>>> import numpy as np
>>> np.set_printoptions(suppress=True, linewidth=200)
>>> feats = np.load("run0.npy")
>>> feats
array([[ 1., -3.,  0.,  0.,  0.,  0.,  0.,  0.],
       [-3.,  0., -3.,  0.,  0.,  0.,  0.,  0.],
       [ 0., -3.,  0., -3.,  0.,  0.,  0.,  0.],
       [ 0.,  0., -3.,  2., -3.,  0.,  0.,  0.],
       [ 0.,  0.,  0., -3., -1., -3.,  0.,  0.],
       [ 0.,  0.,  0.,  0., -3., -2., -3.,  0.],
       [ 0.,  0.,  0.,  0.,  0., -3.,  2., -3.],
       [ 0.,  0.,  0.,  0.,  0.,  0., -3.,  2.]])
>>> evals, evecs = np.linalg.eigh(feats)
>>> np.round(evecs @ np.diag(evals) @ evecs.T, 1) + 0
array([[ 1., -3.,  0.,  0.,  0.,  0.,  0.,  0.],
       [-3.,  0., -3.,  0.,  0.,  0.,  0.,  0.],
       [ 0., -3.,  0., -3.,  0.,  0.,  0.,  0.],
       [ 0.,  0., -3.,  2., -3.,  0.,  0.,  0.],
       [ 0.,  0.,  0., -3., -1., -3.,  0.,  0.],
       [ 0.,  0.,  0.,  0., -3., -2., -3.,  0.],
       [ 0.,  0.,  0.,  0.,  0., -3.,  2., -3.],
       [ 0.,  0.,  0.,  0.,  0.,  0., -3.,  2.]])
>>> (evals > 1e-8).sum(), (evals < -1e-8).sum()
(np.int64(4), np.int64(4))
>>> np.unique(evals.round(6) + 0, return_counts=True)[1]
array([1, 1, 1, 1, 1, 1, 1, 1])
>>> np.all(np.linalg.eigvalsh(feats) > 0)
np.False_
>>> [round(float(np.linalg.det(feats[:i, :i])), 2) + 0 for i in range(1, 9)]
[1.0, -9.0, -9.0, 63.0, 18.0, -603.0, -1368.0, 2691.0]
>>> rng = np.random.default_rng(46484)
>>> idx = rng.permutation(8)
>>> M2 = feats[:, idx] * rng.choice([-1, 1], 8)
>>> M2
array([[-3., -0., -1., -0., -0., -0.,  0., -0.],
       [ 0., -0.,  3.,  3., -0., -0.,  0., -0.],
       [-3.,  3., -0., -0., -0., -0.,  0., -0.],
       [ 0., -2., -0.,  3., -0.,  3.,  0., -0.],
       [ 0.,  3., -0., -0., -0.,  1.,  0.,  3.],
       [ 0., -0., -0., -0.,  3.,  3.,  0.,  2.],
       [ 0., -0., -0., -0., -2., -0., -3.,  3.],
       [ 0., -0., -0., -0.,  3., -0.,  2., -0.]])
>>> U, _, VT = np.linalg.svd(feats.T @ M2)
>>> np.round(np.linalg.lstsq(feats, M2)[0], 1) + 0
array([[ 0.,  0., -1.,  0.,  0.,  0.,  0.,  0.],
       [ 1.,  0.,  0.,  0.,  0.,  0.,  0.,  0.],
       [ 0.,  0.,  0., -1.,  0.,  0.,  0.,  0.],
       [ 0., -1.,  0.,  0.,  0.,  0.,  0.,  0.],
       [ 0.,  0.,  0.,  0.,  0., -1.,  0.,  0.],
       [ 0.,  0.,  0.,  0.,  0.,  0.,  0., -1.],
       [ 0.,  0.,  0.,  0., -1.,  0.,  0.,  0.],
       [ 0.,  0.,  0.,  0.,  0.,  0.,  1.,  0.]])
>>> idx
array([1, 3, 0, 2, 6, 4, 7, 5])
>>> np.round(U @ VT, 1) + 0
array([[ 0.,  0., -1.,  0.,  0.,  0.,  0.,  0.],
       [ 1.,  0.,  0.,  0.,  0.,  0.,  0.,  0.],
       [ 0.,  0.,  0., -1.,  0.,  0.,  0.,  0.],
       [ 0., -1.,  0.,  0.,  0.,  0.,  0.,  0.],
       [ 0.,  0.,  0.,  0.,  0., -1.,  0.,  0.],
       [ 0.,  0.,  0.,  0.,  0.,  0.,  0., -1.],
       [ 0.,  0.,  0.,  0., -1.,  0.,  0.,  0.],
       [ 0.,  0.,  0.,  0.,  0.,  0.,  1.,  0.]])
>>> mat = np.maximum(np.array([[1, -3],
...     [-1, 1],
...     [3, -2],
...     [3, -3],
...     [2, 0],
...     [-3, -3],
...     [3, 1],
...     [0, 0],
...     [-1, -3],
...     [-3, -3],
...     [-2, 0],
...     [-1, -3],
...     [1, 1],
...     [1, -3],
...     [0, -2],
...     [2, 1],
...     [1, -3],
...     [-2, 3],
...     [-3, 2],
...     [1, 1],
...     [-2, -3],
...     [1, 2],
...     [2, 2],
...     [0, -1],
...     [-3, 0],
...     [-3, -2],
...     [-2, -2],
...     [-1, 0]]) @ np.array([[8, -3, -4, 9, 6, -9], [-4, 0, -6, 0, -8, 2]]) + np.array([1, -9, 7, -4, 4, -1]), 0)
>>> mat
array([[21,  0, 21,  5, 34,  0],
       [ 0,  0,  5,  0,  0, 10],
       [33,  0,  7, 23, 38,  0],
       [37,  0, 13, 23, 46,  0],
       [17,  0,  0, 14, 16,  0],
       [ 0,  0, 37,  0, 10, 20],
       [21,  0,  0, 23, 14,  0],
       [ 1,  0,  7,  0,  4,  0],
       [ 5,  0, 29,  0, 22,  2],
       [ 0,  0, 37,  0, 10, 20],
       [ 0,  0, 15,  0,  0, 17],
       [ 5,  0, 29,  0, 22,  2],
       [ 5,  0,  0,  5,  2,  0],
       [21,  0, 21,  5, 34,  0],
       [ 9,  0, 19,  0, 20,  0],
       [13,  0,  0, 14,  8,  0],
       [21,  0, 21,  5, 34,  0],
       [ 0,  0,  0,  0,  0, 23],
       [ 0,  0,  7,  0,  0, 30],
       [ 5,  0,  0,  5,  2,  0],
       [ 0,  0, 33,  0, 16, 11],
       [ 1,  0,  0,  5,  0,  0],
       [ 9,  0,  0, 14,  0,  0],
       [ 5,  0, 13,  0, 12,  0],
       [ 0,  0, 19,  0,  0, 26],
       [ 0,  0, 31,  0,  2, 22],
       [ 0,  0, 27,  0,  8, 13],
       [ 0,  0, 11,  0,  0,  8]])
>>> M2 = np.array([[0, -2, 0],
...     [-2, -1, -1],
...     [-1, 0, -2],
...     [-2, -1, 2],
...     [-2, 2, -1],
...     [-1, 2, -2]])
>>> mat @ M2
array([[ -99,   21,  -66],
       [ -15,   20,  -30],
       [-129,  -13,   -6],
       [-151,   -5,  -26],
       [ -60,  -16,   12],
       [ -77,   60, -124],
       [ -74,  -37,   32],
       [ -15,    6,  -18],
       [ -75,   38,  -84],
       [ -77,   60, -124],
       [ -32,   34,  -64],
       [ -75,   38,  -84],
       [ -14,  -11,    8],
       [ -99,   21,  -66],
       [ -59,   22,  -58],
       [ -44,  -24,   20],
       [ -99,   21,  -66],
       [ -23,   46,  -46],
       [ -37,   60,  -74],
       [ -14,  -11,    8],
       [ -76,   54, -104],
       [ -10,   -7,   10],
       [ -28,  -32,   28],
       [ -37,   14,  -38],
       [ -45,   52,  -90],
       [ -57,   48, -108],
       [ -56,   42,  -88],
       [ -19,   16,  -38]])
>>> np.einsum("ik,kj->ij", mat, M2)
array([[ -99,   21,  -66],
       [ -15,   20,  -30],
       [-129,  -13,   -6],
       [-151,   -5,  -26],
       [ -60,  -16,   12],
       [ -77,   60, -124],
       [ -74,  -37,   32],
       [ -15,    6,  -18],
       [ -75,   38,  -84],
       [ -77,   60, -124],
       [ -32,   34,  -64],
       [ -75,   38,  -84],
       [ -14,  -11,    8],
       [ -99,   21,  -66],
       [ -59,   22,  -58],
       [ -44,  -24,   20],
       [ -99,   21,  -66],
       [ -23,   46,  -46],
       [ -37,   60,  -74],
       [ -14,  -11,    8],
       [ -76,   54, -104],
       [ -10,   -7,   10],
       [ -28,  -32,   28],
       [ -37,   14,  -38],
       [ -45,   52,  -90],
       [ -57,   48, -108],
       [ -56,   42,  -88],
       [ -19,   16,  -38]])
>>> np.einsum("ij->j", mat)
array([229,   0, 402, 141, 354, 204])
>>> M2.T @ mat.T
array([[ -99,  -15, -129, -151,  -60,  -77,  -74,  -15,  -75,  -77,  -32,  -75,  -14,  -99,  -59,  -44,  -99,  -23,  -37,  -14,  -76,  -10,  -28,  -37,  -45,  -57,  -56,  -19],
       [  21,   20,  -13,   -5,  -16,   60,  -37,    6,   38,   60,   34,   38,  -11,   21,   22,  -24,   21,   46,   60,  -11,   54,   -7,  -32,   14,   52,   48,   42,   16],
       [ -66,  -30,   -6,  -26,   12, -124,   32,  -18,  -84, -124,  -64,  -84,    8,  -66,  -58,   20,  -66,  -46,  -74,    8, -104,   10,   28,  -38,  -90, -108,  -88,  -38]])
